$ python3 -q
>>> import numpy as np
>>> np.set_printoptions(precision=3, suppress=True, linewidth=120, legacy="1.25")
>>> def tidy(a):
...     return np.round(a, 3) + 0
... 
>>> arr = np.loadtxt("test5.csv", delimiter=",")
>>> arr
array([[ 6.116,  1.478,  2.254],
       [-4.986, -2.418,  0.781],
       [ 8.201, -0.598,  2.72 ],
       [-4.08 , -1.503,  2.72 ],
       [-4.495,  0.415,  1.068],
       [ 5.233,  3.383,  2.068],
       [ 7.495,  0.215,  1.584],
       [-3.54 , -0.43 ,  1.849],
       [-3.828,  0.187,  3.279],
       [ 8.223,  0.622,  2.789],
       [-3.23 , -0.267,  1.531],
       [ 7.516,  1.315,  1.973],
       [-3.713, -0.645,  3.445],
       [ 8.392, -0.43 ,  1.249],
       [-4.052, -2.829,  1.415],
       [ 8.154,  1.012,  0.995],
       [ 7.318,  1.415,  3.088],
       [-3.201, -2.886,  1.969],
       [-4.232, -1.256,  3.246],
       [-5.387, -0.966,  0.833],
       [-2.715, -0.57 ,  2.865],
       [-3.627, -0.046,  1.716],
       [-2.019,  0.011,  2.39 ],
       [-1.715, -0.392,  0.718],
       [ 7.26 ,  1.356,  0.874],
       [ 8.582, -0.494,  0.574],
       [ 5.586, -0.701,  2.973],
       [-4.11 , -1.909,  2.596]])
>>> cov = np.cov(arr, rowvar=False)
>>> tidy(np.polyfit(arr[:, 0], arr[:, 2], 1))
array([-0.011,  1.996])
>>> tidy(np.corrcoef(arr[:, 0], arr[:, 2])[0, 1])
-0.072
>>> tidy(arr.std(axis=0))
array([5.546, 1.365, 0.875])
>>> cen = arr - arr.mean(axis=0)
>>> evecs = np.linalg.svd(cen)[2][:1]
>>> A2 = cen - cen @ evecs.T @ evecs
>>> np.linalg.norm(A2, axis=1).round(6).argmax()
5
>>> tidy(np.linalg.norm(A2) / np.linalg.norm(cen))
0.242
>>> Z = arr[[6, 0]].astype(float)
>>> for _ in range(7):
...     idx = np.linalg.norm(arr[:, None] - Z, axis=-1).argmin(axis=1)
...     Z = np.array([arr[idx == j].mean(axis=0) for j in range(2)])
... 
>>> idx
array([0, 1, 0, 1, 1, 0, 0, 1, 1, 0, 1, 0, 1, 0, 1, 0, 0, 1, 1, 1, 1, 1, 1, 1, 0, 0, 0, 1])
>>> tidy(Z)
array([[ 7.34 ,  0.714,  1.928],
       [-3.683, -0.969,  2.026]])
>>> tidy(Z[1] - Z[0])
array([-11.023,  -1.683,   0.098])
>>> mat = np.load("sample5.npy")
>>> mat
array([[ 1, -7, -2],
       [ 1,  0,  8],
       [10,  2,  7],
       [10,  2,  7],
       [10,  2,  7],
       [ 0,  0,  0],
       [ 0,  0,  0],
       [ 1, -7, -2],
       [ 1,  0,  8],
       [ 9,  2, -1],
       [10, -5, -3],
       [ 0,  0,  0],
       [ 0,  0,  0],
       [ 9,  2, -1],
       [11, -5,  5],
       [ 0,  0,  0],
       [ 9,  2, -1],
       [ 0,  0,  0],
       [ 0,  0,  0],
       [10, -5, -3],
       [ 0,  0,  0],
       [10, -5, -3],
       [ 0,  0,  0],
       [ 1,  0,  8],
       [ 1, -7, -2],
       [10, -5, -3],
       [10, -5, -3],
       [ 1, -7, -2]])
>>> blk = np.stack([mat, -1 * mat, mat[::-1]])
>>> np.linalg.matrix_rank(blk)
array([3, 3, 3])
>>> blk.sum(axis=0)
array([[ 1, -7, -2],
       [10, -5, -3],
       [10, -5, -3],
       [ 1, -7, -2],
       [ 1,  0,  8],
       [ 0,  0,  0],
       [10, -5, -3],
       [ 0,  0,  0],
       [10, -5, -3],
       [ 0,  0,  0],
       [ 0,  0,  0],
       [ 9,  2, -1],
       [ 0,  0,  0],
       [11, -5,  5],
       [ 9,  2, -1],
       [ 0,  0,  0],
       [ 0,  0,  0],
       [10, -5, -3],
       [ 9,  2, -1],
       [ 1,  0,  8],
       [ 1, -7, -2],
       [ 0,  0,  0],
       [ 0,  0,  0],
       [10,  2,  7],
       [10,  2,  7],
       [10,  2,  7],
       [ 1,  0,  8],
       [ 1, -7, -2]])
>>> blk.shape
(3, 28, 3)
>>> np.einsum("bij,cij->bc", blk, blk)
array([[ 1969, -1969,   454],
       [-1969,  1969,  -454],
       [  454,  -454,  1969]])
>>> np.linalg.matrix_rank(blk.reshape(3, -1))
2
>>> M = np.array([[7, 3, 0], [3, 8, 0], [0, 0, 8]])
>>> A2 = np.array([[0, 2, 3], [2, 3, 1], [1, 2, 1]])
>>> np.vstack([M, A2.T]).shape
(6, 3)
>>> np.einsum("ij,ij->i", M, M)
array([58, 73, 64])
>>> M @ A2
array([[ 6, 23, 24],
       [16, 30, 17],
       [ 8, 16,  8]])
>>> np.linalg.matrix_rank(np.vstack([M, A2.T]))
3
>>> np.einsum("ij->j", M)
array([10, 11,  8])
>>> np.einsum("ik,kj->ij", M, A2)
array([[ 6, 23, 24],
       [16, 30, 17],
       [ 8, 16,  8]])
>>> W0 = np.load("a.npy")
>>> W0
array([[0.263, 0.211, 0.263, 0.263],
       [0.25 , 0.333, 0.25 , 0.167],
       [0.125, 0.625, 0.25 , 0.   ],
       [0.   , 0.2  , 0.2  , 0.6  ]])
>>> A2 = W0 / np.sqrt((W0 ** 2).mean(axis=1, keepdims=True))
>>> tidy(W0 - W0.mean(axis=1, keepdims=True))
array([[ 0.013, -0.039,  0.013,  0.013],
       [ 0.   ,  0.083,  0.   , -0.083],
       [-0.125,  0.375,  0.   , -0.25 ],
       [-0.25 , -0.05 , -0.05 ,  0.35 ]])
>>> np.linalg.matrix_rank(A2) == np.linalg.matrix_rank(W0)
True
>>> W0 @ np.ones(4)
array([1., 1., 1., 1.])
>>> tidy(np.linalg.matrix_power(W0, 100))
array([[0.159, 0.35 , 0.24 , 0.251],
       [0.159, 0.35 , 0.24 , 0.251],
       [0.159, 0.35 , 0.24 , 0.251],
       [0.159, 0.35 , 0.24 , 0.251]])
>>> pr = np.eye(4)[3]
>>> for _ in range(4):
...     pr = pr @ W0
...     print(pr.round(3))
... 
[0.  0.2 0.2 0.6]
[0.075 0.312 0.22  0.393]
[0.125 0.336 0.231 0.308]
[0.146 0.344 0.236 0.274]
>>> X = np.array([[0, 1, 0, 0, 0, 0],
...     [1, 2, 0, 0, 0, 0],
...     [3, 2, 0, 0, 0, 0],
...     [0, 0, 0, 1, 0, 0],
...     [0, 0, 1, 2, 0, 0],
...     [0, 0, 3, 2, 0, 0],
...     [0, 0, 0, 0, 0, 1],
...     [0, 0, 0, 0, 1, 2],
...     [0, 0, 0, 0, 3, 2]])
>>> rng = np.random.default_rng(37023)
>>> idx = rng.permutation(6)
>>> A2 = X[:, idx] * rng.choice([-1, 1], 6)
>>> A2
array([[ 0,  0,  0,  0,  0, -1],
       [ 0, -1,  0,  0,  0, -2],
       [ 0, -3,  0,  0,  0, -2],
       [ 0,  0,  0,  0,  1,  0],
       [ 0,  0,  1,  0,  2,  0],
       [ 0,  0,  3,  0,  2,  0],
       [ 1,  0,  0,  0,  0,  0],
       [ 2,  0,  0, -1,  0,  0],
       [ 2,  0,  0, -3,  0,  0]])
>>> left, _, Vt = np.linalg.svd(X.T @ A2)
>>> idx
array([5, 0, 2, 4, 3, 1])
